$ python -q
>>> import numpy as np
>>> np.set_printoptions(precision=3, suppress=True, linewidth=100, floatmode="fixed")
>>> E = np.loadtxt("layer17.csv", delimiter=",")
>>> E
array([[-0.277,  0.088,  0.497,  0.056, -0.097,  0.340, -0.064, -0.280,  0.277, -0.287, -0.353,
        -0.293,  0.071],
       [ 0.119, -0.191,  0.085, -0.345, -0.047, -0.617,  0.133, -0.479, -0.065, -0.172, -0.182,
         0.123, -0.247],
       [ 0.000,  0.687, -0.277,  0.011,  0.386, -0.160,  0.030,  0.091, -0.143, -0.278, -0.294,
        -0.237, -0.163],
       [ 0.020,  0.083,  0.020, -0.384, -0.342, -0.104, -0.170, -0.044,  0.091, -0.292, -0.030,
        -0.155,  0.310],
       [ 0.178,  0.186,  0.538,  0.029, -0.356, -0.153, -0.056,  0.498, -0.252, -0.141,  0.158,
        -0.023, -0.357],
       [-0.218, -0.480,  0.072,  0.350,  0.308, -0.134, -0.409,  0.039, -0.385, -0.292, -0.134,
        -0.100, -0.063],
       [-0.119, -0.152,  0.068, -0.625,  0.329, -0.003, -0.369,  0.371,  0.218,  0.271, -0.127,
        -0.136, -0.121],
       [-0.198,  0.247,  0.116, -0.074,  0.201,  0.060, -0.295, -0.069,  0.146, -0.322,  0.267,
         0.740,  0.024],
       [-0.238, -0.090, -0.016, -0.386, -0.001,  0.251,  0.377,  0.165, -0.597, -0.186, -0.090,
         0.129,  0.325],
       [ 0.377,  0.111, -0.218, -0.125, -0.208,  0.283, -0.584, -0.300, -0.364,  0.025,  0.087,
        -0.100,  0.014],
       [ 0.258,  0.044,  0.404, -0.155,  0.434,  0.321,  0.200, -0.333, -0.188,  0.160,  0.175,
        -0.054, -0.248],
       [-0.456, -0.012, -0.277, -0.087, -0.334,  0.265,  0.018, -0.098, -0.062,  0.073, -0.118,
         0.100, -0.664],
       [-0.476,  0.120,  0.003, -0.065,  0.033, -0.217, -0.012, -0.177, -0.078,  0.030,  0.692,
        -0.414,  0.041],
       [-0.277,  0.303,  0.261,  0.104, -0.089, -0.243, -0.176, -0.143, -0.277,  0.613, -0.292,
         0.177,  0.232]])
>>> W1 = np.array([[1, -1, 2, -2, 0],
...     [-2, -2, 1, -2, -2],
...     [0, 0, -1, -1, -2],
...     [-1, 1, 2, -2, 0],
...     [1, -1, 2, 1, 1],
...     [2, -2, 0, -1, -1],
...     [1, -2, -2, 2, -2],
...     [1, -1, -1, -1, 2],
...     [-1, 0, -2, -1, 1],
...     [2, -2, -2, 1, 2],
...     [-2, 1, -1, -2, -1],
...     [1, 2, 2, 2, -2],
...     [1, -2, 0, 2, 0]])
>>> b = np.array([2, 4, 5, 1, 3])
>>> H = np.maximum(E @ W1 + b, 0)
>>> (H > 0).mean(axis=0)
array([0.929, 1.000, 1.000, 0.857, 1.000])
>>> cent = np.array([[0, 2, 1], [2, -2, 0], [-2, -3, -1], [0, 1, 3], [1, -3, 1]])
>>> W1 @ cent
array([[ -6,  -4,  -7],
       [ -8,   1, -11],
       [  0,   8,  -4],
       [ -2, -12,  -9],
       [ -5,  -4,   3],
       [ -5,  10,  -2],
       [ -2,  20,   7],
       [  2,   0,   1],
       [  5,   0,  -1],
       [  2,   9,   9],
       [  3,  -2,  -8],
       [ -2,   0,   3],
       [ -4,   8,   7]])
>>> np.round(E[:, 9] @ E[:, 3], 3)
np.float64(-0.0)
>>> np.linalg.norm(E, axis=0)
array([1.000, 1.000, 1.000, 1.000, 1.000, 1.000, 1.000, 1.000, 1.000, 1.000, 1.000, 1.000, 1.000])
>>> np.linalg.svd(E, compute_uv=False)
array([1.000, 1.000, 1.000, 1.000, 1.000, 1.000, 1.000, 1.000, 1.000, 1.000, 1.000, 1.000, 1.000])
>>> M2 = np.array([[1, 0], [-2, 2], [2, -1]])
>>> M = np.kron(np.eye(3, dtype=int), M2)
>>> M
array([[ 1,  0,  0,  0,  0,  0],
       [-2,  2,  0,  0,  0,  0],
       [ 2, -1,  0,  0,  0,  0],
       [ 0,  0,  1,  0,  0,  0],
       [ 0,  0, -2,  2,  0,  0],
       [ 0,  0,  2, -1,  0,  0],
       [ 0,  0,  0,  0,  1,  0],
       [ 0,  0,  0,  0, -2,  2],
       [ 0,  0,  0,  0,  2, -1]])
>>> x0 = np.array([-1, 2, -3, -1, 1, -1])
>>> target = M @ x0
>>> np.linalg.lstsq(M, target)[0]
array([-1.000,  2.000, -3.000, -1.000,  1.000, -1.000])
>>> np.linalg.solve(M.T @ M, M.T @ target)
array([-1.000,  2.000, -3.000, -1.000,  1.000, -1.000])
>>> np.round(np.linalg.pinv(M) @ M, 3) + 0
array([[1.000, 0.000, 0.000, 0.000, 0.000, 0.000],
       [0.000, 1.000, 0.000, 0.000, 0.000, 0.000],
       [0.000, 0.000, 1.000, 0.000, 0.000, 0.000],
       [0.000, 0.000, 0.000, 1.000, 0.000, 0.000],
       [0.000, 0.000, 0.000, 0.000, 1.000, 0.000],
       [0.000, 0.000, 0.000, 0.000, 0.000, 1.000]])
>>> rng = np.random.default_rng(62316)
>>> target = target + 0.1 * rng.normal(size=9)
>>> target
array([-1.004,  5.943, -4.063, -2.910,  4.067, -5.118,  0.954, -3.987,  2.803])
>>> b, *_ = np.linalg.lstsq(M, target)
>>> b
array([-1.043,  1.939, -2.988, -0.935,  0.890, -1.088])
>>> np.round(M.T @ (target - M @ b), 3) + 0
array([0.000, 0.000, 0.000, 0.000, 0.000, 0.000])
>>> K = np.array([[2, 3, 4, 5],
...     [6, 7, 8, 9],
...     [10, 11, 12, 13],
...     [14, 15, 16, 17],
...     [18, 19, 20, 21],
...     [22, 23, 24, 25],
...     [26, 27, 28, 29],
...     [30, 31, 32, 33],
...     [34, 35, 36, 37],
...     [38, 39, 40, 41]])
>>> round(np.linalg.norm(K, 2) / np.linalg.norm(K), 3)
np.float64(1.0)
>>> np.linalg.cond(K) > 100
np.True_
>>> np.linalg.matrix_rank(K, rtol=0.1)
np.int64(1)
>>> data = np.arange(65).reshape(5, 13) + 2
>>> data
array([[ 2,  3,  4,  5,  6,  7,  8,  9, 10, 11, 12, 13, 14],
       [15, 16, 17, 18, 19, 20, 21, 22, 23, 24, 25, 26, 27],
       [28, 29, 30, 31, 32, 33, 34, 35, 36, 37, 38, 39, 40],
       [41, 42, 43, 44, 45, 46, 47, 48, 49, 50, 51, 52, 53],
       [54, 55, 56, 57, 58, 59, 60, 61, 62, 63, 64, 65, 66]])
>>> data @ np.linalg.pinv(data) @ data
array([[ 2.000,  3.000,  4.000,  5.000,  6.000,  7.000,  8.000,  9.000, 10.000, 11.000, 12.000,
        13.000, 14.000],
       [15.000, 16.000, 17.000, 18.000, 19.000, 20.000, 21.000, 22.000, 23.000, 24.000, 25.000,
        26.000, 27.000],
       [28.000, 29.000, 30.000, 31.000, 32.000, 33.000, 34.000, 35.000, 36.000, 37.000, 38.000,
        39.000, 40.000],
       [41.000, 42.000, 43.000, 44.000, 45.000, 46.000, 47.000, 48.000, 49.000, 50.000, 51.000,
        52.000, 53.000],
       [54.000, 55.000, 56.000, 57.000, 58.000, 59.000, 60.000, 61.000, 62.000, 63.000, 64.000,
        65.000, 66.000]])
>>> np.allclose(data[:-1].T @ np.linalg.lstsq(data[:-1].T, data[-1])[0], data[-1])
True
